% python3 -q
>>> import numpy as np
>>> import numpy.linalg as la
>>> np.set_printoptions(precision=2, suppress=True, linewidth=120, sign=" ")
>>> F = np.array([[0, 1, 1], [1, 0, 1], [1, 1, 0]])
>>> # symmetric, so the eigenvalues are real
>>> hat = np.triu(np.array([[-2, -3, -1], [2, 0, -1], [1, 1, -1]]), 1) + np.eye(3)
>>> out = hat @ F @ la.inv(hat)
>>> round(float(la.det(out)), 2)
2.0
>>> m1 = np.load("mat.npy")
>>> m1
array([[  8.97, -21.12],
       [  6.46, -14.13],
       [  0.29,   0.02]])
>>> round(np.log10(la.cond(m1)))
2
>>> np.round(la.norm(m1, 2) / la.norm(m1), 2)
np.float64(1.0)
>>> rng = np.random.default_rng(74499)
>>> arr = (rng.random((4, 4)) < 0.3) + np.eye(4)
>>> arr /= arr.sum(axis=1, keepdims=True)
>>> print(arr)
[[ 1.    0.    0.    0.  ]
 [ 0.    1.    0.    0.  ]
 [ 0.33  0.    0.33  0.33]
 [ 0.2   0.2   0.2   0.4 ]]
>>> # rows sum to 1
>>> x = np.array([9, 2, 5, -8])
>>> target = arr @ x
>>> target
array([ 9.,  2.,  2.,  0.])
>>> la.solve(arr, target + arr[:, 1])
array([ 9.,  3.,  5., -8.])
>>> la.solve(arr, target)
array([ 9.,  2.,  5., -8.])
>>> np.round(la.det(2 * arr), 2), round(la.det(arr), 2)
(np.float64(1.07), np.float64(0.07))
>>> round(float(la.det(arr.T)), 2)
0.07
>>> np.kron(np.eye(2, dtype=int), arr)
array([[ 1.  ,  0.  ,  0.  ,  0.  ,  0.  ,  0.  ,  0.  ,  0.  ],
       [ 0.  ,  1.  ,  0.  ,  0.  ,  0.  ,  0.  ,  0.  ,  0.  ],
       [ 0.33,  0.  ,  0.33,  0.33,  0.  ,  0.  ,  0.  ,  0.  ],
       [ 0.2 ,  0.2 ,  0.2 ,  0.4 ,  0.  ,  0.  ,  0.  ,  0.  ],
       [ 0.  ,  0.  ,  0.  ,  0.  ,  1.  ,  0.  ,  0.  ,  0.  ],
       [ 0.  ,  0.  ,  0.  ,  0.  ,  0.  ,  1.  ,  0.  ,  0.  ],
       [ 0.  ,  0.  ,  0.  ,  0.  ,  0.33,  0.  ,  0.33,  0.33],
       [ 0.  ,  0.  ,  0.  ,  0.  ,  0.2 ,  0.2 ,  0.2 ,  0.4 ]])
>>> np.poly(arr)
array([ 1.  , -2.73,  2.53, -0.87,  0.07])
>>> w1 = np.array([[3, 1, 0, 0, 1, -1],
...     [2, -2, -3, 1, 3, 2],
...     [1, 2, 0, -3, 2, -3],
...     [1, -1, -1, 2, 0, 2]])
>>> b = np.array([-5, -4, 5, -2, -3, 2])
>>> H = np.maximum(arr @ w1 + b, 0)
>>> print((H > 0).mean(axis=0))
[ 0.  0.  1.  0.  0.  1.]
>>> H
array([[ 0.  ,  0.  ,  5.  ,  0.  ,  0.  ,  1.  ],
       [ 0.  ,  0.  ,  2.  ,  0.  ,  0.  ,  4.  ],
       [ 0.  ,  0.  ,  4.67,  0.  ,  0.  ,  1.33],
       [ 0.  ,  0.  ,  4.  ,  0.  ,  0.  ,  2.4 ]])
>>> la.matrix_rank(H)
np.int64(2)
>>> C = np.array([[-2, 0, 3], [3, 2, 3], [-1, 0, 0], [1, 1, 2], [0, 1, -2], [1, 1, -3]])
>>> w1 @ C
array([[ -4,   2,  13],
       [ -4,   2, -10],
       [ -2,   0,   8],
       [  0,   2,  -2]])
>>> print(H @ C)
[[ -4.     1.    -3.  ]
 [  2.     4.   -12.  ]
 [ -3.33   1.33  -4.  ]
 [ -1.6    2.4   -7.2 ]]
>>> r = la.matrix_rank(H)
>>> r
np.int64(2)
>>> null = la.svd(H)[2][r:].T
>>> np.round(H @ null, 2) + 0
array([[ 0.,  0.,  0.,  0.],
       [ 0.,  0.,  0.,  0.],
       [ 0.,  0.,  0.,  0.],
       [ 0.,  0.,  0.,  0.]])
>>> np.allclose(H @ null, 0)
True
>>> [int(la.matrix_rank(np.delete(H, i, axis=0))) for i in range(4)]
[2, 2, 2, 2]
>>> la.matrix_rank(H.T @ H), la.matrix_rank(H @ H.T)
(np.int64(2), np.int64(2))
>>> [int(la.matrix_rank(H[:, :j + 1])) for j in range(6)]
[0, 0, 1, 1, 1, 2]
>>> K = np.loadtxt("m.csv", delimiter=",")
>>> print(K)
[[ 2.  3.  1. -1. -2.  2.]
 [ 1.  0.  0. -2.  2. -2.]
 [ 0.  0.  2.  8.  6.  7.]
 [ 0.  0.  9.  5.  2.  6.]
 [ 0.  0.  6.  9.  5.  8.]
 [ 0.  0.  8.  2.  6.  2.]]
>>> out = la.inv(K)
>>> round(la.det(K) * la.det(out), 2)
np.float64(1.0)
>>> (np.abs(out) > 1e-9).astype(int)
array([[ 0,  1,  1,  1,  1,  1],
       [ 1,  1,  1,  1,  1,  1],
       [ 0,  0,  1,  1,  1,  1],
       [ 0,  0,  1,  1,  1,  1],
       [ 0,  0,  1,  0,  1,  1],
       [ 0,  0,  1,  1,  1,  1]])
>>> np.round(la.det(K) * out, 2) + 0
array([[    0.,   984.,  -288.,   192.,   480.,  -504.],
       [  328.,  -656.,  -428.,  -808.,   604.,   522.],
       [    0.,     0.,  -210.,   -24.,   186.,    63.],
       [    0.,     0.,  -786.,  -624.,  1146.,    39.],
       [    0.,     0.,   246.,     0.,  -246.,   123.],
       [    0.,     0.,   888.,   720., -1152.,  -168.]])
>>> round(la.slogdet(K)[0], 2)
np.float64(1.0)
>>> print(np.round(K @ out, 2) + 0)
[[ 1.  0.  0.  0.  0.  0.]
 [ 0.  1.  0.  0.  0.  0.]
 [ 0.  0.  1.  0.  0.  0.]
 [ 0.  0.  0.  1.  0.  0.]
 [ 0.  0.  0.  0.  1.  0.]
 [ 0.  0.  0.  0.  0.  1.]]
>>> np.allclose(out, K.T)
False
>>> out = np.array([[-1, 1, -4],
...     [-1, 2, -3],
...     [-5, -3, 0],
...     [1, -2, -3],
...     [-2, -1, 5],
...     [-1, -4, 0]])
>>> K @ out
array([[ -9.,   1., -24.],
       [ -5.,  11.,  12.],
       [-21., -56.,   6.],
       [-50., -63.,  -5.],
       [-39., -73.,  -2.],
       [-52., -42.,  24.]])
>>> np.einsum("ij,ij->i", K, K)
array([  23.,   13.,  153.,  146.,  206.,  108.])
>>> np.vstack([K, out.T]).shape
(9, 6)
>>> la.matrix_rank(K @ out)
np.int64(3)
>>> np.einsum("ik,kj->ij", K, out)
array([[ -9.,   1., -24.],
       [ -5.,  11.,  12.],
       [-21., -56.,   6.],
       [-50., -63.,  -5.],
       [-39., -73.,  -2.],
       [-52., -42.,  24.]])
>>> np.einsum("ik,kj->ji", K, out)
array([[ -9.,  -5., -21., -50., -39., -52.],
       [  1.,  11., -56., -63., -73., -42.],
       [-24.,  12.,   6.,  -5.,  -2.,  24.]])
>>> out = K[0, 0] * K[1:] - np.outer(K[1:, 0], K[0])
>>> out
array([[ 0., -3., -1., -3.,  6., -6.],
       [ 0.,  0.,  4., 16., 12., 14.],
       [ 0.,  0., 18., 10.,  4., 12.],
       [ 0.,  0., 12., 18., 10., 16.],
       [ 0.,  0., 16.,  4., 12.,  4.]])
>>> np.flatnonzero(~out.round(6).any(axis=1))
array([], dtype=int64)
>>> la.matrix_rank(out), la.matrix_rank(K)
(np.int64(5), np.int64(6))
>>> z = rng.permutation(6)
>>> z
array([ 4,  5,  3,  2,  1,  0])
>>> out = K[z][:, z]
>>> np.allclose(out, K)
False
>>> print(np.diag(out))
[ 5.  2.  5.  2.  0.  2.]
>>> np.trace(out)
np.float64(16.0)
>>> np.sort(np.abs(la.eigvals(out)))
array([  1.  ,   1.62,   1.62,   3.  ,   5.56,  22.53])
>>> out
array([[ 5.,  8.,  9.,  6.,  0.,  0.],
       [ 6.,  2.,  2.,  8.,  0.,  0.],
       [ 2.,  6.,  5.,  9.,  0.,  0.],
       [ 6.,  7.,  8.,  2.,  0.,  0.],
       [ 2., -2., -2.,  0.,  0.,  1.],
       [-2.,  2., -1.,  1.,  3.,  2.]])
>>> out = np.array([[1, 3, -3], [-1, 2, 0]])
>>> C = np.kron(out, arr)
>>> C.shape
(8, 12)
>>> round(float(la.norm(C, 2)), 2), np.round(la.norm(out, 2) * la.norm(arr, 2), 2)
(5.06, np.float64(5.06))
>>> X = np.array([[0, 1, -3], [0, 0, -2], [0, 0, 0]])
>>> X
array([[ 0,  1, -3],
       [ 0,  0, -2],
       [ 0,  0,  0]])
>>> hat = np.triu(np.array([[0, 1, 1], [1, 3, 3], [2, 0, 0]]), 1) + np.eye(3)
>>> out = hat @ X @ la.inv(hat)
>>> print(out)
[[ 0.  1. -8.]
 [ 0.  0. -2.]
 [ 0.  0.  0.]]
>>> hat @ X - X @ hat
array([[ 0.,  0., -5.],
       [ 0.,  0.,  0.],
       [ 0.,  0.,  0.]])
>>> la.matrix_rank(out)
np.int64(2)
>>> r = la.matrix_rank(out)
>>> r
np.int64(2)
>>> null = la.svd(out)[2][r:].T
>>> [int(la.matrix_rank(out[:, :j + 1])) for j in range(3)]
[0, 1, 2]
>>> print(null[:, 0] / null[np.abs(null[:, 0]).round(6).argmax(), 0])
[ 1.  0.  0.]
>>> [int(la.matrix_rank(np.delete(out, i, axis=0))) for i in range(3)]
[1, 1, 2]
>>> null @ null.T
array([[ 1.,  0.,  0.],
       [ 0.,  0.,  0.],
       [ 0.,  0.,  0.]])
>>> out @ null
array([[ 0.],
       [ 0.],
       [ 0.]])
>>> [int(la.matrix_rank(out[:i])) for i in range(1, len(out) + 1)]
[1, 2, 2]
>>> np.allclose(out @ null, 0)
True
>>> mat = np.load("x.npy")
>>> mat
array([[ 0,  0,  6,  3],
       [ 0,  0,  0, -3],
       [ 4,  2, -2, -1],
       [ 0, -2,  0,  1]])
>>> z = rng.permutation(3)
>>> print(z)
[ 2  1  0]
>>> out = X[z][:, z]
>>> np.allclose(out, X)
False
>>> print(round(la.det(out), 2), round(float(la.det(X[z])), 2))
0.0 0.0
>>> np.diag(out)
array([ 0,  0,  0])
>>> hat = np.triu(np.array([[0, 0, 0, 0], [1, 3, 1, 0], [3, 2, 3, 1], [0, 3, 2, 3]]), 1) + np.eye(4)
>>> out = hat @ mat @ la.inv(hat)
>>> la.matrix_rank(out)
np.int64(4)
>>> np.poly(out)
array([  1.,   1., -32.,  12., 144.])
>>> hat @ mat - mat @ hat
array([[ 0.,  0.,  0., -6.],
       [ 4.,  2., -2., -1.],
       [ 0., -2., -2.,  3.],
       [ 0.,  0.,  2.,  0.]])
>>> x = np.array([2, 2, 1, 2])
>>> target = mat @ x
>>> target
array([12, -6,  8, -2])
>>> la.solve(mat, 5 * target)
array([ 10.,  10.,   5.,  10.])
>>> print(la.solve(mat, mat[:, 1]))
[ 0.  1.  0. -0.]
>>> la.solve(mat.T, mat[0])
array([ 1., -0.,  0., -0.])
>>> la.solve(mat, target)
array([ 2.,  2.,  1.,  2.])
>>> la.solve(mat, target + mat[:, 2])
array([ 2.,  2.,  2.,  2.])
